>>> import numpy as np
>>> np.set_printoptions(precision=4, suppress=True, linewidth=120)
>>> tidy = lambda a: np.round(a, 4) + 0
>>> A = np.loadtxt("block4.csv", delimiter=",")
>>> A
array([[-1.,  2.,  2., -1.,  1.,  3.,  2.,  3., -2.,  0.,  1.],
       [ 1., -3., -1., -1., -2., -3.,  2., -3.,  0.,  3.,  0.],
       [-1.,  3.,  1.,  1.,  0.,  0.,  3.,  0.,  2.,  0., -2.],
       [-3.,  3., -2., -3.,  2.,  1.,  1.,  2.,  3.,  3.,  0.],
       [ 1., -3.,  2., -1., -3.,  0., -3.,  2.,  0., -1.,  0.],
       [ 0., -3.,  0.,  1., -2.,  3.,  2., -2., -3., -3.,  1.],
       [-1., -3., -1.,  3., -2.,  1.,  0., -2.,  2.,  2., -3.],
       [ 1., -1.,  2., -3., -3.,  1., -3.,  1.,  3., -3.,  3.],
       [-1.,  3., -2.,  3., -2.,  0.,  3.,  2.,  3.,  0.,  1.],
       [-1.,  3.,  3.,  3.,  0.,  2., -2.,  2.,  1., -3.,  1.],
       [-1., -2.,  0.,  0.,  0., -2., -2.,  2.,  2., -3., -2.]])
>>> M2 = np.linalg.inv(A)
>>> tidy(np.linalg.det(A) * np.linalg.det(M2))
np.float64(1.0)
>>> tidy(np.linalg.cond(A))
np.float64(18.9754)
>>> tidy(np.linalg.slogdet(A)[0])
np.float64(-1.0)
>>> tidy(A @ M2)
array([[1., 0., 0., 0., 0., 0., 0., 0., 0., 0., 0.],
       [0., 1., 0., 0., 0., 0., 0., 0., 0., 0., 0.],
       [0., 0., 1., 0., 0., 0., 0., 0., 0., 0., 0.],
       [0., 0., 0., 1., 0., 0., 0., 0., 0., 0., 0.],
       [0., 0., 0., 0., 1., 0., 0., 0., 0., 0., 0.],
       [0., 0., 0., 0., 0., 1., 0., 0., 0., 0., 0.],
       [0., 0., 0., 0., 0., 0., 1., 0., 0., 0., 0.],
       [0., 0., 0., 0., 0., 0., 0., 1., 0., 0., 0.],
       [0., 0., 0., 0., 0., 0., 0., 0., 1., 0., 0.],
       [0., 0., 0., 0., 0., 0., 0., 0., 0., 1., 0.],
       [0., 0., 0., 0., 0., 0., 0., 0., 0., 0., 1.]])
>>> vec = np.array([0, 2, -3, -3, 2, 3, 0, 2, 3, -1, 1])
>>> rhs = A @ vec
>>> coef, lr = np.zeros(11), 1 / np.linalg.norm(A, 2) ** 2
>>> for i in range(15):
...     coef -= lr * A.T @ (A @ coef - rhs)
...     if i % 5 == 0: print(i, round(np.linalg.norm(A @ coef - rhs), 4))
... 
0 19.7462
5 8.2326
10 5.1076
>>> tidy(np.linalg.cond(A))
np.float64(18.9754)
